% python3 -q
>>> import numpy as np
>>> from numpy import linalg as LA
>>> np.set_printoptions(precision=1, suppress=True, linewidth=120, sign=" ")
>>> K = np.loadtxt("sample13.csv", delimiter=",")
>>> K
array([[-2.,  0., -1.,  1., -1., -1.],
       [ 4.,  0.,  2., -2.,  2.,  2.],
       [-4.,  0., -2.,  2., -2., -2.]])
>>> # columns 2 and 4 are equal
>>> Uu, sv, VT = LA.svd(K)
>>> vecs = VT[:(sv > 1e-8).sum()]
>>> rng = np.random.default_rng(874)
>>> x = K[0] + 2 * K[2] + rng.integers(2) * np.eye(6)[4]
>>> x
array([-10.,   0.,  -5.,   5.,  -4.,  -5.])
>>> LA.matrix_rank(np.vstack([K, x]))
np.int64(2)
>>> np.allclose(vecs.T @ vecs @ x, x)
False
>>> vecs.T @ vecs
array([[ 0.5,  0. ,  0.2, -0.2,  0.2,  0.2],
       [ 0. ,  0. ,  0. ,  0. ,  0. ,  0. ],
       [ 0.2,  0. ,  0.1, -0.1,  0.1,  0.1],
       [-0.2,  0. , -0.1,  0.1, -0.1, -0.1],
       [ 0.2,  0. ,  0.1, -0.1,  0.1,  0.1],
       [ 0.2,  0. ,  0.1, -0.1,  0.1,  0.1]])
>>> print(np.diag(vecs.T @ vecs))
[ 0.5  0.   0.1  0.1  0.1  0.1]
>>> rk = LA.matrix_rank(K)
>>> rk
np.int64(1)
>>> null = LA.svd(K)[2][rk:].T
>>> np.round(null @ null.T, 1) + 0
array([[ 0.5,  0. , -0.2,  0.2, -0.2, -0.2],
       [ 0. ,  1. ,  0. ,  0. ,  0. ,  0. ],
       [-0.2,  0. ,  0.9,  0.1, -0.1, -0.1],
       [ 0.2,  0. ,  0.1,  0.9,  0.1,  0.1],
       [-0.2,  0. , -0.1,  0.1,  0.9, -0.1],
       [-0.2,  0. , -0.1,  0.1, -0.1,  0.9]])
>>> print([int(LA.matrix_rank(K[:i])) for i in range(1, len(K) + 1)])
[1, 1, 1]
>>> blk = np.stack([K, 3 * K, K[::-1]])
>>> np.einsum("bij,cij->bc", blk, blk)
array([[  72.,  216.,   64.],
       [ 216.,  648.,  192.],
       [  64.,  192.,   72.]])
>>> blk.sum(axis=0)
array([[-12.,   0.,  -6.,   6.,  -6.,  -6.],
       [ 20.,   0.,  10., -10.,  10.,  10.],
       [-18.,   0.,  -9.,   9.,  -9.,  -9.]])
>>> LA.matrix_rank(blk)
array([ 1,  1,  1])
>>> print((blk @ K.T).shape)
(3, 3, 3)
>>> LA.norm(blk, axis=(1, 2))
array([  8.5,  25.5,   8.5])
>>> K @ LA.pinv(K) @ K
array([[-2.,  0., -1.,  1., -1., -1.],
       [ 4.,  0.,  2., -2.,  2.,  2.],
       [-4.,  0., -2.,  2., -2., -2.]])
>>> round(float(np.trace(LA.pinv(K) @ K)), 1)
1.0
>>> np.unique(K.round(6), axis=0).shape
(3, 6)
>>> LA.lstsq(K[:-1].T, K[-1])[2]
np.int32(1)
>>> K @ K
Traceback (most recent call last):
  File "<python-input-30>", line 1, in <module>
    K @ K
    ~~^~~
ValueError: matmul: Input operand 1 has a mismatch in its core dimension 0, with gufunc signature (n?,k),(k,m?)->(n?,m?) (size 3 is different from 6)
>>> cov = K.T @ K
>>> cov
array([[ 36.,   0.,  18., -18.,  18.,  18.],
       [  0.,   0.,   0.,   0.,   0.,   0.],
       [ 18.,   0.,   9.,  -9.,   9.,   9.],
       [-18.,   0.,  -9.,   9.,  -9.,  -9.],
       [ 18.,   0.,   9.,  -9.,   9.,   9.],
       [ 18.,   0.,   9.,  -9.,   9.,   9.]])
>>> np.diag(cov)
array([ 36.,   0.,   9.,   9.,   9.,   9.])
>>> np.round(LA.svd(K, compute_uv=False) ** 2, 1) + 0
array([ 72.,   0.,   0.])
